In [1]: import numpy as np

In [2]: import numpy.linalg as la

In [3]: np.set_printoptions(suppress=True, linewidth=140)

In [4]: A = np.load("block11.npy")

In [5]: A
Out[5]: 
array([[ 0.4 , -0.5 , -0.86],
       [ 1.4 , -1.4 , -4.32],
       [ 0.  , -0.1 , -0.07],
       [ 1.1 ,  1.5 , -3.3 ],
       [-0.5 ,  1.3 ,  1.66],
       [ 1.1 , -1.5 , -3.5 ],
       [ 0.6 , -0.2 , -1.84],
       [ 1.1 ,  0.6 , -3.05],
       [-0.1 , -2.2 , -0.26],
       [ 0.5 ,  0.3 , -1.85],
       [-0.5 , -0.9 ,  1.11],
       [-0.3 , -0.3 ,  0.84],
       [ 0.1 , -1.6 , -0.51],
       [-0.8 , -0.7 ,  2.47]])

In [6]: lab = A[:, 2] > np.median(A[:, 2])

In [7]: r0 = A[lab].mean(axis=0) - A[~lab].mean(axis=0)

In [8]: np.argsort(-np.abs(r0).round(6), kind="stable")
Out[8]: array([2, 0, 1])

In [9]: round(np.log10(la.cond(A)))
Out[9]: 2

In [10]: np.argsort(-la.norm(A, axis=0).round(6), kind="stable")[:3]
Out[10]: array([2, 1, 0])

In [11]: B = A / la.norm(A, axis=1, keepdims=True)

In [12]: C2 = B @ B.T

In [13]: C2[13].round(2)
Out[13]: array([-0.73, -0.85, -0.31, -0.99,  0.62, -0.8 , -0.93, -1.  ,  0.16, -0.99,  0.93,  1.  , -0.05,  1.  ])

In [14]: round(np.degrees(np.arccos(np.clip(C2[13, 11], -1, 1))), 2)
Out[14]: np.float64(3.86)

In [15]: (C2 - 2 * np.eye(14)).round(6).argmax(axis=1)
Out[15]: array([ 5,  5, 12,  7, 13,  1,  1,  9, 12,  7, 11, 13,  8, 11])

In [16]: C2 = A.T @ A

In [17]: np.round(np.diag(C2), 2)
Out[17]: array([ 7.61, 17.69, 69.78])

In [18]: print(np.round(la.eigvalsh(C2)[::-1], 2))
[77.78 17.24  0.06]

In [19]: print(np.round(la.svd(A, compute_uv=False) ** 2, 2))
[77.78 17.24  0.06]

In [20]: round(float(np.trace(C2)), 2), round((A ** 2).sum(), 2)
Out[20]: (95.08, np.float64(95.08))

In [21]: np.allclose(C2, C2.T)
Out[21]: True

In [22]: F = np.load("x.npy")

In [23]: F
Out[23]: 
array([[  0.1,   0.4,  -0.8],
       [ -0.6,  -1.5,   0.9],
       [ -0.6,  -0.1,  -1.1],
       [  0.8,   0.5,   0.7],
       [ -0.7,   0.9,   1.3],
       [  0.4,  -0.9,   1.4],
       [  0.4,  -0.1,  -1.2],
       [  2. ,  -1.4,   0.8],
       [ -1.2,  -0.3,   1.5],
       [  2.3,   0.3,  -0.4],
       [  0.6,   0.6,  -0.6],
       [ -0.1,   0.7,   0.2],
       [  1.2,   0.8,   0. ],
       [ -0.9,   1. ,  -0.4],
       [ -0.8,  -0.3,  -0.2],
       [  0. ,   0.3,  -0.4],
       [  0.3,  -0.8,   0. ],
       [ -0.2,  -0.4,   0. ],
       [ -0.2,  -0.1,   0.3],
       [  0.3,   1. ,   1.1],
       [-12. ,  -2. ,   3. ],
       [  1.2,   0.6,   1.4],
       [ -1.2,  -0.5,  -1.5],
       [  0.1,   1.7,  -1.4],
       [  0.5,  -1.1,   0.3],
       [  0.6,   3.4,   0.8]])

In [24]: x0 = np.array([0, 3, 0])

In [25]: rhs = F @ x0

In [26]: np.round(la.lstsq(F, rhs)[0], 2) + 0
Out[26]: array([0., 3., 0.])

In [27]: rng = np.random.default_rng(88)

In [28]: rhs = rhs + 0.02 * rng.normal(size=26)

In [29]: rhs.round(2)
Out[29]: 
array([ 1.19, -4.51, -0.32,  1.51,  2.69, -2.68, -0.28, -4.21, -0.87,  0.88,  1.77,  2.08,  2.39,  3.01, -0.86,  0.89, -2.39, -1.19, -0.29,
        3.01, -5.98,  1.8 , -1.5 ,  5.09, -3.28, 10.18])

In [30]: beta, *_ = la.lstsq(F, rhs)

In [31]: [round(float(la.norm(la.solve(F.T @ F + lam * np.eye(3), F.T @ rhs))), 2) for lam in (0, 1, 10, 100)]
Out[31]: [2.99, 2.89, 2.19, 0.7]

In [32]: np.round(F.T @ (rhs - F @ beta), 2) + 0
Out[32]: array([0., 0., 0.])
